% ipython --no-banner

In [1]: import numpy as np

In [2]: np.set_printoptions(precision=1, suppress=True, linewidth=200)

In [3]: tidy = lambda a: np.round(a, 1) + 0

In [4]: arr = np.array([[8.6, 9.6, -0.1],
   ...:     [20.1, 25.2, 0.2],
   ...:     [-0.2, 0.0, 0.0],
   ...:     [12.1, 15.4, 0.1],
   ...:     [-0.1, 0.4, -0.1]])

In [5]: A2 = np.c_[arr[:, :1] @ np.array([[1]]), np.array([0, 2, -4, -2, -5])]

In [6]: print(A2)
[[ 8.6  0. ]
 [20.1  2. ]
 [-0.2 -4. ]
 [12.1 -2. ]
 [-0.1 -5. ]]

In [7]: print(np.linalg.matrix_rank(A2))
2

In [8]: print(tidy(np.linalg.norm(A2) ** 2 / np.linalg.norm(A2, 2) ** 2))
1.1

In [9]: print(tidy(np.linalg.norm(A2, "nuc")))
32.0

In [10]: print(tidy(np.linalg.norm(A2, 1)), tidy(np.linalg.norm(A2, np.inf)))
41.1 22.1

In [11]: print(tidy(np.linalg.norm(A2, axis=0)))
[25.  7.]

In [12]: proj = arr @ np.linalg.solve(arr.T @ arr, arr.T)

In [13]: print(tidy(np.trace(proj)))
3.0

In [14]: print(tidy(proj))
[[ 1.   0.  -0.1  0.   0. ]
 [ 0.   0.7  0.   0.4 -0.1]
 [-0.1  0.   0.   0.1  0.2]
 [ 0.   0.4  0.1  0.3  0.2]
 [ 0.  -0.1  0.2  0.2  0.9]]

In [15]: print(tidy(np.linalg.eigvalsh(proj)))
[0. 0. 1. 1. 1.]

In [16]: print(tidy((np.eye(5) - proj) @ arr))
[[0. 0. 0.]
 [0. 0. 0.]
 [0. 0. 0.]
 [0. 0. 0.]
 [0. 0. 0.]]

In [17]: print(tidy(np.diag(proj)))
[1.  0.7 0.  0.3 0.9]

In [18]: q = arr.astype(float).copy()

In [19]: for j in range(3):
    ...:     q[:, j] -= q[:, :j] @ (q[:, :j].T @ q[:, j])
    ...:     q[:, j] /= np.linalg.norm(q[:, j])
    ...: 

In [20]: print(tidy(q.T @ q))
[[1. 0. 0.]
 [0. 1. 0.]
 [0. 0. 1.]]

In [21]: q, _ = np.linalg.qr(np.array([[0.5, 1.2], [-1.9, 0.3], [-0.7, -0.4]]))

In [22]: W0 = q @ q.T

In [23]: print(tidy(W0))
[[ 0.9  0.1 -0.3]
 [ 0.1  0.9  0.2]
 [-0.3  0.2  0.2]]

In [24]: U, s, Vt = np.linalg.svd(arr)

In [25]: print(tidy(s))
[39.9  0.8  0.2]

In [26]: A2 = U[:, :1] @ np.diag(s[:1]) @ Vt[:1]

In [27]: print(tidy(np.linalg.norm(arr - A2, 2)), tidy(s[1]))
0.8 0.8

In [28]: print(tidy(A2))
[[ 8.1 10.   0.1]
 [20.2 25.1  0.1]
 [-0.1 -0.1  0. ]
 [12.3 15.3  0.1]
 [ 0.2  0.2  0. ]]

In [29]: print(tidy(np.abs(arr - A2).max()))
0.5

In [30]: rk = np.linalg.matrix_rank(W0)

In [31]: print(rk)
2

In [32]: null = np.linalg.svd(W0)[2][rk:].T

In [33]: print(np.linalg.matrix_rank(W0.T @ W0), np.linalg.matrix_rank(W0 @ W0.T))
2 2

In [34]: print([int(np.linalg.matrix_rank(W0[:i])) for i in range(1, len(W0) + 1)])
[1, 2, 2]

In [35]: print(tidy(null[:, 0] / null[np.abs(null[:, 0]).round(6).argmax(), 0]))
[ 0.4 -0.3  1. ]

In [36]: print(null.shape)
(3, 1)

In [37]: U, s, Vt = np.linalg.svd(W0)

In [38]: print(np.argmax(s[:-1] / (s[1:] + 1e-6)) + 1)
2

In [39]: A2 = U[:, :2] @ np.diag(s[:2]) @ Vt[:2]

In [40]: print(np.linalg.matrix_rank(W0, rtol=0.05))
2

In [41]: print(tidy(A2))
[[ 0.9  0.1 -0.3]
 [ 0.1  0.9  0.2]
 [-0.3  0.2  0.2]]

In [42]: print(tidy(np.linalg.norm(W0 - A2) / np.linalg.norm(W0)))
0.0

In [43]: print(tidy(np.abs(W0 - A2).max()))
0.0

In [44]: x = np.array([0, 1, -1])

In [45]: print(tidy(np.trace(W0)))
2.0

In [46]: print(tidy(W0 @ W0 @ x))
[0.4 0.7 0. ]

In [47]: print(tidy((x - W0 @ x) @ (W0 @ x)))
0.0

In [48]: print(np.linalg.lstsq(W0[:-1].T, W0[-1])[2])
2

In [49]: print(np.unique(W0.round(6), axis=0).shape)
(3, 3)

In [50]: print(np.abs(np.diag(np.linalg.qr(W0)[1])) > 1e-9)
[ True  True False]

In [51]: mat = np.load("a.npy")

In [52]: print(mat)
[[0 0 0]
 [0 0 0]
 [3 3 1]
 [5 4 2]
 [3 3 1]
 [0 0 0]
 [0 0 0]
 [2 1 1]
 [0 0 0]
 [0 0 0]
 [0 0 0]
 [0 0 0]
 [6 6 2]
 [2 1 1]
 [0 0 0]
 [6 6 2]
 [0 0 0]
 [0 0 0]
 [6 6 2]
 [0 0 0]
 [2 1 1]
 [3 3 1]
 [5 4 2]
 [2 1 1]
 [2 1 1]
 [2 1 1]]

In [53]: labels = mat[:, 2] > np.median(mat[:, 2])

In [54]: f = mat[labels].mean(axis=0) - mat[~labels].mean(axis=0)

In [55]: print(labels.astype(int))
[0 0 0 1 0 0 0 0 0 0 0 0 1 0 0 1 0 0 1 0 0 0 1 0 0 0]

In [56]: U, s, Vt = np.linalg.svd(mat)

In [57]: print(tidy(s))
[20.2  2.1  0. ]

In [58]: A2 = U[:, :2] @ np.diag(s[:2]) @ Vt[:2]

In [59]: print(tidy(np.linalg.norm(mat - A2, 2)), tidy(s[2]))
0.0 0.0

In [60]: print(tidy(np.abs(mat - A2).max()))
0.0

In [61]: print(np.linalg.matrix_rank(A2))
2

In [62]: print(tidy(np.linalg.norm(mat - A2) / np.linalg.norm(mat)))
0.0
